$ python3 -q
>>> import numpy as np
>>> np.set_printoptions(precision=1, suppress=True, linewidth=100)
>>> A2 = np.array([[3, 2, 2, 0, 3, -1, -1, 0, -2, -1],
...     [-3, -2, -2, 0, -3, 3, 2, 2, -3, 0],
...     [2, -2, -2, 2, -1, -1, 3, 0, 3, -2],
...     [-3, -1, 1, -2, 3, -3, 2, 1, 0, -2],
...     [3, 1, 1, 1, 0, -2, -3, 0, -1, 0],
...     [-1, -2, -1, 0, 1, 3, -3, 3, 2, -3],
...     [-3, 1, 3, 2, 1, 3, 1, 0, -1, -2],
...     [1, 1, 2, 2, 1, -2, -3, -1, 2, -1],
...     [1, 2, -1, 1, 3, 3, 2, 0, -3, 3],
...     [-1, 1, -2, 2, -1, -3, 1, 3, 1, -3]])
>>> J = np.tril(A2)
>>> J
array([[ 3,  0,  0,  0,  0,  0,  0,  0,  0,  0],
       [-3, -2,  0,  0,  0,  0,  0,  0,  0,  0],
       [ 2, -2, -2,  0,  0,  0,  0,  0,  0,  0],
       [-3, -1,  1, -2,  0,  0,  0,  0,  0,  0],
       [ 3,  1,  1,  1,  0,  0,  0,  0,  0,  0],
       [-1, -2, -1,  0,  1,  3,  0,  0,  0,  0],
       [-3,  1,  3,  2,  1,  3,  1,  0,  0,  0],
       [ 1,  1,  2,  2,  1, -2, -3, -1,  0,  0],
       [ 1,  2, -1,  1,  3,  3,  2,  0, -3,  0],
       [-1,  1, -2,  2, -1, -3,  1,  3,  1, -3]])
>>> rk = np.linalg.matrix_rank(J)
>>> rk
np.int64(9)
>>> null = np.linalg.svd(J)[2][rk:].T
>>> np.allclose(J @ null, 0)
True
>>> [int(np.linalg.matrix_rank(J[:, :j + 1])) for j in range(10)]
[1, 2, 3, 4, 5, 6, 7, 8, 9, 9]
>>> [int(np.linalg.matrix_rank(np.delete(J, i, axis=0))) for i in range(10)]
[9, 9, 9, 9, 9, 8, 8, 8, 8, 8]
>>> np.round(null @ null.T, 1) + 0
array([[ 0. ,  0. ,  0. ,  0. ,  0. ,  0. ,  0. ,  0. ,  0. ,  0. ],
       [ 0. ,  0. ,  0. ,  0. ,  0. ,  0. ,  0. ,  0. ,  0. ,  0. ],
       [ 0. ,  0. ,  0. ,  0. ,  0. ,  0. ,  0. ,  0. ,  0. ,  0. ],
       [ 0. ,  0. ,  0. ,  0. ,  0. ,  0. ,  0. ,  0. ,  0. ,  0. ],
       [ 0. ,  0. ,  0. ,  0. ,  0.1,  0. ,  0. ,  0.2,  0.1,  0.2],
       [ 0. ,  0. ,  0. ,  0. ,  0. ,  0. ,  0. , -0.1,  0. , -0.1],
       [ 0. ,  0. ,  0. ,  0. ,  0. ,  0. ,  0. ,  0. ,  0. ,  0. ],
       [ 0. ,  0. ,  0. ,  0. ,  0.2, -0.1,  0. ,  0.4,  0.1,  0.4],
       [ 0. ,  0. ,  0. ,  0. ,  0.1,  0. ,  0. ,  0.1,  0.1,  0.2],
       [ 0. ,  0. ,  0. ,  0. ,  0.2, -0.1,  0. ,  0.4,  0.2,  0.5]])
>>> null.shape
(10, 1)
>>> np.linalg.matrix_rank(J, rtol=0.1)
np.int64(8)
>>> [round(float(x), 1) for x in np.linalg.svd(J, compute_uv=False)[:3]]
[8.1, 7.5, 6.0]
>>> np.linalg.cond(J) > 100
np.True_
>>> np.argsort(-np.linalg.norm(J, axis=0).round(6), kind="stable")[:3]
array([0, 5, 2])
>>> K = np.load("sample4.npy")
>>> K
array([[ 2, -1,  4, -4,  0],
       [-5, -3, -1,  1, -4],
       [-1,  5,  0,  0,  4],
       [ 5,  4, -5,  5,  1],
       [-5,  3,  3, -3, -4],
       [ 2,  4, -2,  2,  4]])
>>> # looks like rank 4
>>> Uu, sigma, vt = np.linalg.svd(K)
>>> V = vt[:(sigma > 1e-8).sum()]
>>> rng = np.random.default_rng(176544)
>>> vec = K[3] + -3 * K[4] + rng.integers(2) * np.eye(5)[0]
>>> vec
array([ 20.,  -5., -14.,  14.,  13.])
>>> np.linalg.matrix_rank(np.vstack([K, vec]))
np.int64(4)
>>> print(np.diag(V.T @ V))
[1.  1.  0.5 0.5 1. ]
>>> np.allclose(V.T @ V @ vec, vec)
True
>>> print(np.round(V.T @ V, 1) + 0)
[[ 1.   0.   0.   0.   0. ]
 [ 0.   1.   0.   0.   0. ]
 [ 0.   0.   0.5 -0.5  0. ]
 [ 0.   0.  -0.5  0.5  0. ]
 [ 0.   0.   0.   0.   1. ]]
>>> M = np.load("a.npy")
>>> M
array([[ 1,  0,  0,  0,  0,  0,  0,  0,  0,  0,  0],
       [ 2,  1,  0,  0,  0,  0,  0,  0,  0,  0,  0],
       [-1, -2,  1,  0,  0,  0,  0,  0,  0,  0,  0],
       [ 1, -1, -1,  1,  0,  0,  0,  0,  0,  0,  0],
       [ 3,  2, -1, -1,  1,  0,  0,  0,  0,  0,  0],
       [ 2, -3,  0, -2,  1,  1,  0,  0,  0,  0,  0],
       [ 2,  3, -1,  1, -1,  1,  1,  0,  0,  0,  0],
       [ 2,  2,  0, -2,  2,  2,  1,  1,  0,  0,  0],
       [ 2,  0,  3,  3, -1, -1,  1,  2,  1,  0,  0],
       [-2, -1,  3, -1, -3,  1,  3,  2,  3,  1,  0],
       [-3,  0,  3, -1,  2,  0, -3,  2, -1, -1,  1]])
>>> # triangular: eigenvalues sit on the diagonal
>>> lab = rng.permutation(11)
>>> A2 = M[:, lab] * rng.choice([-1, 1], 11)
>>> print(A2)
[[ 0  0  0  0  0  0  0  0  0  1  0]
 [ 0 -1  0  0  0  0  0  0  0  2  0]
 [-1  2  0  0  0  0  0  0  0 -1  0]
 [ 1  1  1  0  0  0  0  0  0  1  0]
 [ 1 -2 -1  0  0  0  0  0  0  3  1]
 [ 0  3 -2  0  0  0  0  0 -1  2  1]
 [ 1 -3  1  0  0  0  1  0 -1  2 -1]
 [ 0 -2 -2  1  0  0  1  0 -2  2  2]
 [-3  0  3  2  0  0  1  1  1  2 -1]
 [-3  1 -1  2 -1  0  3  3 -1 -2 -3]
 [-3  0 -1  2  1 -1 -3 -1  0 -3  2]]
>>> Uu, _, vt = np.linalg.svd(M.T @ A2)
>>> print(np.round(np.linalg.lstsq(M, A2)[0], 1) + 0)
[[ 0.  0.  0.  0.  0.  0.  0.  0.  0.  1.  0.]
 [ 0. -1.  0.  0.  0.  0.  0.  0.  0.  0.  0.]
 [-1.  0.  0.  0.  0.  0.  0.  0.  0.  0.  0.]
 [ 0.  0.  1.  0.  0.  0.  0.  0.  0.  0.  0.]
 [ 0.  0.  0.  0.  0.  0.  0.  0.  0.  0.  1.]
 [ 0.  0.  0.  0.  0.  0.  0.  0. -1.  0.  0.]
 [ 0.  0.  0.  0.  0.  0.  1.  0.  0.  0.  0.]
 [ 0.  0.  0.  1.  0.  0.  0.  0.  0.  0.  0.]
 [ 0.  0.  0.  0.  0.  0.  0.  1.  0.  0.  0.]
 [ 0.  0.  0.  0. -1.  0.  0.  0.  0.  0.  0.]
 [ 0.  0.  0.  0.  0. -1.  0.  0.  0.  0.  0.]]
>>> np.round(Uu @ vt, 1) + 0
array([[ 0.,  0.,  0.,  0.,  0.,  0.,  0.,  0.,  0.,  1.,  0.],
       [ 0., -1.,  0.,  0.,  0.,  0.,  0.,  0.,  0.,  0.,  0.],
       [-1.,  0.,  0.,  0.,  0.,  0.,  0.,  0.,  0.,  0.,  0.],
       [ 0.,  0.,  1.,  0.,  0.,  0.,  0.,  0.,  0.,  0.,  0.],
       [ 0.,  0.,  0.,  0.,  0.,  0.,  0.,  0.,  0.,  0.,  1.],
       [ 0.,  0.,  0.,  0.,  0.,  0.,  0.,  0., -1.,  0.,  0.],
       [ 0.,  0.,  0.,  0.,  0.,  0.,  1.,  0.,  0.,  0.,  0.],
       [ 0.,  0.,  0.,  1.,  0.,  0.,  0.,  0.,  0.,  0.,  0.],
       [ 0.,  0.,  0.,  0.,  0.,  0.,  0.,  1.,  0.,  0.,  0.],
       [ 0.,  0.,  0.,  0., -1.,  0.,  0.,  0.,  0.,  0.,  0.],
       [ 0.,  0.,  0.,  0.,  0., -1.,  0.,  0.,  0.,  0.,  0.]])
